In [1]: import numpy as np

In [2]: from numpy import linalg as LA

In [3]: np.set_printoptions(precision=1, suppress=True, linewidth=100, sign=" ")

In [4]: tidy = lambda a: np.round(a, 1) + 0

In [5]: arr = np.load("block1.npy")

In [6]: arr
Out[6]: 
array([[ 1, -1, -1,  1, -1,  1,  1, -1],
       [ 1, -1,  1, -1, -1,  1, -1,  1],
       [ 1, -1, -1,  1,  1, -1, -1,  1]])

In [7]: blk = np.stack([arr, -2 * arr, arr[::-1]])

In [8]: LA.matrix_rank(blk.reshape(3, -1))
Out[8]: np.int64(2)

In [9]: blk.shape
Out[9]: (3, 3, 8)

In [10]: LA.matrix_rank(blk)
Out[10]: array([ 3,  3,  3])

In [11]: np.diff(arr, axis=0)
Out[11]: 
array([[ 0,  0,  2, -2,  0,  0, -2,  2],
       [ 0,  0, -2,  2,  2, -2,  0,  0]])

In [12]: arr.shape
Out[12]: (3, 8)

In [13]: LA.matrix_rank(arr)
Out[13]: np.int64(3)

In [14]: arr - arr[0]
Out[14]: 
array([[ 0,  0,  0,  0,  0,  0,  0,  0],
       [ 0,  0,  2, -2,  0,  0, -2,  2],
       [ 0,  0,  0,  0,  2, -2, -2,  2]])

In [15]: tidy(LA.norm(arr) ** 2 / LA.norm(arr, 2) ** 2)
Out[15]: np.float64(3.0)

In [16]: arr[1] @ arr[0]
Out[16]: np.int64(0)

In [17]: LA.norm(arr, axis=1).argmax()
Out[17]: np.int64(0)

In [18]: rng = np.random.default_rng(61825)

In [19]: theta = rng.uniform(0, 2 * np.pi, 11)

In [20]: O, _ = LA.qr(np.array([[1.2, -0.1], [-0.8, 1.6], [-0.1, -0.6]]))

In [21]: F = 20 * np.c_[np.cos(theta), np.sin(theta)] @ O.T

In [22]: tidy(F)
Out[22]: 
array([[  3.6, -18.7,   6.2],
       [-15.8,  12.2,   0.7],
       [  0. ,  18.6,  -7.4],
       [ 18.8,  -4.9,  -4.6],
       [-14.4, -10.4,   9.1],
       [ 11.9, -16. ,   2.2],
       [-19. ,   2.7,   5.5],
       [-17.2,  -5.9,   8.3],
       [-10.9,  16.6,  -2.8],
       [ 12.8, -15.3,   1.6],
       [ 11. , -16.5,   2.7]])

In [23]: r = LA.matrix_rank(F)

In [24]: r
Out[24]: np.int64(2)

In [25]: N = LA.svd(F)[2][r:].T

In [26]: np.allclose(F @ N, 0)
Out[26]: True

In [27]: LA.matrix_rank(F.T @ F), LA.matrix_rank(F @ F.T)
Out[27]: (np.int64(2), np.int64(2))

In [28]: [int(LA.matrix_rank(F[:, :j + 1])) for j in range(3)]
Out[28]: [1, 2, 2]

In [29]: [int(LA.matrix_rank(np.delete(F, i, axis=0))) for i in range(11)]
Out[29]: [2, 2, 2, 2, 2, 2, 2, 2, 2, 2, 2]

In [30]: [int(LA.matrix_rank(F[:i])) for i in range(1, len(F) + 1)]
Out[30]: [1, 2, 2, 2, 2, 2, 2, 2, 2, 2, 2]

In [31]: C2 = np.cov(F, rowvar=False)

In [32]: np.argwhere(np.triu(np.abs(np.corrcoef(F.T)) > 0.8, 1))
Out[32]: array([], shape=(0, 2), dtype=int64)

In [33]: np.argsort(-F.std(axis=0).round(6), kind="stable")
Out[33]: array([ 0,  1,  2])

In [34]: tidy(np.median(F, axis=0))
Out[34]: array([ 0. , -5.9,  2.2])

In [35]: A = np.array([[0, 1], [1, 0]])

In [36]: # a transition matrix

In [37]: ev, evecs = LA.eig(A)

In [38]: tidy(np.sort(LA.eigvals(A.T)))
Out[38]: array([-1.,  1.])

In [39]: ev
Out[39]: array([ 1., -1.])

In [40]: labels = rng.permutation(2)

In [41]: M2 = A[:, labels] * rng.choice([-1, 1], 2)

In [42]: M2
Out[42]: 
array([[ 0,  1],
       [ 1,  0]])

In [43]: Uu, _, Vt = LA.svd(A.T @ M2)

In [44]: labels
Out[44]: array([ 0,  1])

In [45]: tidy(LA.lstsq(A, M2)[0])
Out[45]: 
array([[ 1.,  0.],
       [ 0.,  1.]])

In [46]: Uu @ Vt
Out[46]: 
array([[ 1.,  0.],
       [ 0.,  1.]])

In [47]: mat = np.tanh(np.array([[-1.4, 0.7],
    ...:     [0.7, -0.1],
    ...:     [0.7, -0.3],
    ...:     [1.5, 0.4],
    ...:     [0.1, -0.3],
    ...:     [0.5, -0.9],
    ...:     [2.1, 1.4],
    ...:     [1.5, -1.0],
    ...:     [0.1, -0.9],
    ...:     [0.1, -1.5],
    ...:     [0.6, -1.1],
    ...:     [1.3, -1.7],
    ...:     [-0.5, -1.1],
    ...:     [0.5, 0.5],
    ...:     [1.4, 1.0],
    ...:     [0.6, 0.0],
    ...:     [0.7, -0.5],
    ...:     [1.0, 1.1],
    ...:     [0.1, -1.0],
    ...:     [-0.3, -0.2],
    ...:     [-0.4, 0.2],
    ...:     [0.5, -0.9],
    ...:     [0.2, -1.1]]) @ np.array([[1.5, -1.3, 1.5], [0.3, 1.1, -0.6]]))

In [48]: tidy(mat)
Out[48]: 
array([[-1. ,  1. , -1. ],
       [ 0.8, -0.8,  0.8],
       [ 0.7, -0.8,  0.8],
       [ 1. , -0.9,  1. ],
       [ 0.1, -0.4,  0.3],
       [ 0.4, -0.9,  0.9],
       [ 1. , -0.8,  1. ],
       [ 1. , -1. ,  1. ],
       [-0.1, -0.8,  0.6],
       [-0.3, -0.9,  0.8],
       [ 0.5, -1. ,  0.9],
       [ 0.9, -1. ,  1. ],
       [-0.8, -0.5, -0.1],
       [ 0.7, -0.1,  0.4],
       [ 1. , -0.6,  0.9],
       [ 0.7, -0.7,  0.7],
       [ 0.7, -0.9,  0.9],
       [ 0.9, -0.1,  0.7],
       [-0.1, -0.8,  0.6],
       [-0.5,  0.2, -0.3],
       [-0.5,  0.6, -0.6],
       [ 0.4, -0.9,  0.9],
       [ 0. , -0.9,  0.7]])

In [49]: M2 = mat + rng.integers(-2, 3, (23, 2)) @ rng.integers(-2, 3, (2, 3))

In [50]: tidy(M2)
Out[50]: 
array([[-1. ,  0. ,  0. ],
       [-2.2,  3.2,  2.8],
       [ 2.7, -3.8, -0.2],
       [ 0. ,  0.1,  2. ],
       [ 0.1,  1.6, -1.7],
       [-1.6,  2.1,  1.9],
       [ 4. , -5.8,  0. ],
       [ 1. , -2. ,  2. ],
       [ 1.9, -2.8, -1.4],
       [-3.3,  4.1,  1.8],
       [ 0.5,  1. , -1.1],
       [-1.1,  3. ,  1. ],
       [-1.8, -0.5,  1.9],
       [ 3.7, -5.1, -0.6],
       [-1. ,  2.4,  1.9],
       [ 3.7, -4.7, -1.3],
       [ 0.7,  0.1, -0.1],
       [ 4.9, -6.1, -1.3],
       [-0.1, -2.8,  2.6],
       [ 2.5, -3.8, -2.3],
       [-1.5,  2.6, -0.6],
       [ 2.4, -2.9, -1.1],
       [ 1. , -2.9,  0.7]])

In [51]: LA.matrix_rank(M2 - mat, tol=1e-8)
Out[51]: np.int64(2)

In [52]: Ac = (mat - mat.mean(axis=0)) / mat.std(axis=0)

In [53]: np.argwhere(np.abs(Ac) > 2)
Out[53]: 
array([[  0,   0],
       [  0,   1],
       [  0,   2],
       [ 20,   1],
       [ 20,   2]])

In [54]: tidy(Ac.std(axis=0))
Out[54]: array([ 1.,  1.,  1.])

In [55]: c = LA.lstsq(np.delete(Ac, 0, axis=1), Ac[:, 0])[0]

In [56]: tidy(1 - np.var(Ac[:, 0] - np.delete(Ac, 0, axis=1) @ c))
Out[56]: np.float64(0.9)

In [57]: np.abs(c).argmax()
Out[57]: np.int64(1)

In [58]: K = np.load("layer3.npy")

In [59]: K
Out[59]: 
array([[ 0, -3,  2],
       [ 3,  0, -2],
       [-2,  2,  0]])

In [60]: # looks like rank 2

In [61]: x = np.array([-2, 2, -2])

In [62]: x @ K @ x
Out[62]: np.int64(0)

In [63]: tidy(LA.svd(K, compute_uv=False))
Out[63]: array([ 4.1,  4.1,  0. ])

In [64]: tidy(LA.det(K))
Out[64]: np.float64(0.0)

In [65]: O = LA.solve(np.eye(3) - K, np.eye(3) + K)

In [66]: tidy(LA.det(O))
Out[66]: np.float64(1.0)

In [67]: tidy(LA.norm(K) ** 2 / LA.norm(K, 2) ** 2)
Out[67]: np.float64(2.0)

In [68]: tidy(LA.norm(K, 1)), tidy(LA.norm(K, np.inf))
Out[68]: (np.float64(5.0), np.float64(5.0))

In [69]: tidy(LA.norm(K, "nuc"))
Out[69]: np.float64(8.2)

In [70]: tidy(LA.norm(K, 2))
Out[70]: np.float64(4.1)

In [71]: tidy(LA.norm(K, axis=1))
Out[71]: array([ 3.6,  3.6,  2.8])

In [72]: tidy(LA.norm(K[2], 1)), tidy(LA.norm(K[2], np.inf))
Out[72]: (np.float64(4.0), np.float64(2.0))

In [73]: C2 = K.T @ K

In [74]: (K @ K.T).shape
Out[74]: (3, 3)

In [75]: np.trace(C2), (K ** 2).sum()
Out[75]: (np.int64(34), np.int64(34))

In [76]: tidy(LA.svd(K, compute_uv=False) ** 2)
Out[76]: array([ 17.,  17.,   0.])

In [77]: C2
Out[77]: 
array([[13, -4, -6],
       [-4, 13, -6],
       [-6, -6,  8]])

In [78]: np.diag(C2)
Out[78]: array([ 13,  13,   8])

In [79]: X = np.array([[0.6, -0.5], [0.8, 2.3], [0.7, -0.7], [-0.8, 1.5]])

In [80]: f = np.array([-3, -4, -4])

In [81]: tidy(np.correlate(X[0], X[1], "full"))
Out[81]: array([ 1.4, -0.7, -0.4])

In [82]: M2 = X / LA.norm(X, axis=1, keepdims=True)

In [83]: C2 = M2 @ M2.T

In [84]: tidy(np.degrees(np.arccos(np.clip(C2[0, 2], -1, 1))))
Out[84]: np.float64(5.2)

In [85]: (C2 - 2 * np.eye(4)).round(6).argmax(axis=1)
Out[85]: array([ 2,  3,  0,  1])

In [86]: tidy(C2[0])
Out[86]: array([ 1. , -0.4,  1. , -0.9])

In [87]: (np.abs(C2) > 0.9).astype(int)
Out[87]: 
array([[ 1,  0,  1,  1],
       [ 0,  1,  0,  0],
       [ 1,  0,  1,  1],
       [ 1,  0,  1,  1]])

In [88]: O, R = LA.qr(X)

In [89]: tidy(O @ R)
Out[89]: 
array([[ 0.6, -0.5],
       [ 0.8,  2.3],
       [ 0.7, -0.7],
       [-0.8,  1.5]])

In [90]: tidy(np.trace(O @ O.T))
Out[90]: np.float64(2.0)

In [91]: O.shape, R.shape
Out[91]: ((4, 2), (2, 2))

In [92]: tidy(O.T @ O)
Out[92]: 
array([[ 1.,  0.],
       [ 0.,  1.]])

In [93]: C2 = X.T @ X

In [94]: tidy(np.trace(C2)), tidy((X ** 2).sum())
Out[94]: (np.float64(10.4), np.float64(10.4))

In [95]: LA.matrix_rank(C2)
Out[95]: np.int64(2)

In [96]: tidy(C2)
Out[96]: 
array([[ 2.1, -0.2],
       [-0.2,  8.3]])

In [97]: tidy(LA.eigvalsh(C2)[::-1])
Out[97]: array([ 8.3,  2.1])

In [98]: tidy(LA.svd(X, compute_uv=False) ** 2)
Out[98]: array([ 8.3,  2.1])

In [99]: tidy(np.diag(C2))
Out[99]: array([ 2.1,  8.3])

In [100]: theta = np.radians(135)

In [101]: R = np.eye(2)

In [102]: R[1, 1] = R[0, 0] = np.cos(theta)

In [103]: R[1, 0], R[0, 1] = -np.sin(theta), np.sin(theta)

In [104]: tidy(R)
Out[104]: 
array([[-0.7,  0.7],
       [-0.7, -0.7]])

In [105]: M2 = C2 @ R.T

In [106]: tidy(np.abs(M2 - C2).max(axis=0))
Out[106]: array([  6.1,  14. ])

In [107]: tidy(LA.det(R)), tidy(np.trace(R))
Out[107]: (np.float64(1.0), np.float64(-1.4))

In [108]: J = np.array([[-8.5, -3.5, 1.5],
     ...:     [-1.2, -1.7, 1.5],
     ...:     [-1.7, -0.1, -1.0],
     ...:     [0.2, -0.6, -0.7],
     ...:     [0.1, -1.9, -0.9],
     ...:     [1.6, 0.6, 0.3],
     ...:     [-0.3, -1.3, -0.3],
     ...:     [1.8, 0.3, -1.1],
     ...:     [1.3, -1.7, 1.4],
     ...:     [-0.3, -0.8, 1.7],
     ...:     [0.6, 1.0, -0.5],
     ...:     [-0.1, 0.4, -0.1],
     ...:     [-0.2, -1.0, 0.9],
     ...:     [-0.2, -0.3, -0.3],
     ...:     [-0.4, -0.4, 0.1],
     ...:     [-0.1, -1.1, -0.1],
     ...:     [-0.5, 0.1, -1.6]])

In [109]: np.abs(J).max()
Out[109]: np.float64(8.5)

In [110]: tidy(J.sum(axis=1))
Out[110]: 
array([-10.5,  -1.4,  -2.8,  -1.1,  -2.7,   2.5,  -1.9,   1. ,   1. ,   0.6,   1.1,   0.2,  -0.3,
        -0.8,  -0.7,  -1.3,  -2. ])

In [111]: np.unravel_index(np.abs(J).argmax(), J.shape)
Out[111]: (np.int64(0), np.int64(0))

In [112]: tidy(LA.norm(J))
Out[112]: np.float64(11.4)

In [113]: tidy(LA.svd(J, compute_uv=False))
Out[113]: array([ 10.1,   4.2,   3.1])

In [114]: tidy(np.diff(J, axis=0))
Out[114]: 
array([[ 7.3,  1.8,  0. ],
       [-0.5,  1.6, -2.5],
       [ 1.9, -0.5,  0.3],
       [-0.1, -1.3, -0.2],
       [ 1.5,  2.5,  1.2],
       [-1.9, -1.9, -0.6],
       [ 2.1,  1.6, -0.8],
       [-0.5, -2. ,  2.5],
       [-1.6,  0.9,  0.3],
       [ 0.9,  1.8, -2.2],
       [-0.7, -0.6,  0.4],
       [-0.1, -1.4,  1. ],
       [ 0. ,  0.7, -1.2],
       [-0.2, -0.1,  0.4],
       [ 0.3, -0.7, -0.2],
       [-0.4,  1.2, -1.5]])

In [115]: tidy(J - J[0])
Out[115]: 
array([[ 0. ,  0. ,  0. ],
       [ 7.3,  1.8,  0. ],
       [ 6.8,  3.4, -2.5],
       [ 8.7,  2.9, -2.2],
       [ 8.6,  1.6, -2.4],
       [10.1,  4.1, -1.2],
       [ 8.2,  2.2, -1.8],
       [10.3,  3.8, -2.6],
       [ 9.8,  1.8, -0.1],
       [ 8.2,  2.7,  0.2],
       [ 9.1,  4.5, -2. ],
       [ 8.4,  3.9, -1.6],
       [ 8.3,  2.5, -0.6],
       [ 8.3,  3.2, -1.8],
       [ 8.1,  3.1, -1.4],
       [ 8.4,  2.4, -1.6],
       [ 8. ,  3.6, -3.1]])

In [116]: data = np.load("m.npy")

In [117]: data
Out[117]: 
array([[ 0, -5,  6],
       [ 5,  0,  0],
       [-6,  0,  0]])

In [118]: # skew, so no eigenvalue has a real part

In [119]: M2 = np.array([[1, 4], [-1, 4], [2, 2]])

In [120]: np.einsum("ij->j", data)
Out[120]: array([-1, -5,  6])

In [121]: np.einsum("ij,ij->i", data, data)
Out[121]: array([ 61,  25,  36])

In [122]: np.vstack([data, M2.T]).shape
Out[122]: (5, 3)

In [123]: M2.T @ data.T
Out[123]: 
array([[ 17,   5,  -6],
       [ -8,  20, -24]])

In [124]: LA.matrix_rank(np.vstack([data, M2.T]))
Out[124]: np.int64(3)

In [125]: LA.matrix_rank(data @ M2)
Out[125]: np.int64(2)

In [126]: data @ M2
Out[126]: 
array([[ 17,  -8],
       [  5,  20],
       [ -6, -24]])

In [127]: np.einsum("ik,kj->ij", data, M2)
Out[127]: 
array([[ 17,  -8],
       [  5,  20],
       [ -6, -24]])

In [128]: tidy(np.sort(np.abs(LA.eigvals(data))))
Out[128]: array([ 0. ,  7.8,  7.8])

In [129]: np.trace(data)
Out[129]: np.int64(0)

In [130]: (data - data.T) / 2
Out[130]: 
array([[ 0., -5.,  6.],
       [ 5.,  0.,  0.],
       [-6.,  0.,  0.]])

In [131]: (data + data.T) / 2
Out[131]: 
array([[ 0.,  0.,  0.],
       [ 0.,  0.,  0.],
       [ 0.,  0.,  0.]])

In [132]: np.allclose(data, data.T)
Out[132]: False

In [133]: data @ data
Out[133]: 
array([[-61,   0,   0],
       [  0, -25,  30],
       [  0,  30, -36]])

In [134]: np.allclose(data @ data.T, data.T @ data)
Out[134]: True

In [135]: LA.matrix_power(data, 2)
Out[135]: 
array([[-61,   0,   0],
       [  0, -25,  30],
       [  0,  30, -36]])

In [136]: tidy(LA.det(data))
Out[136]: np.float64(0.0)
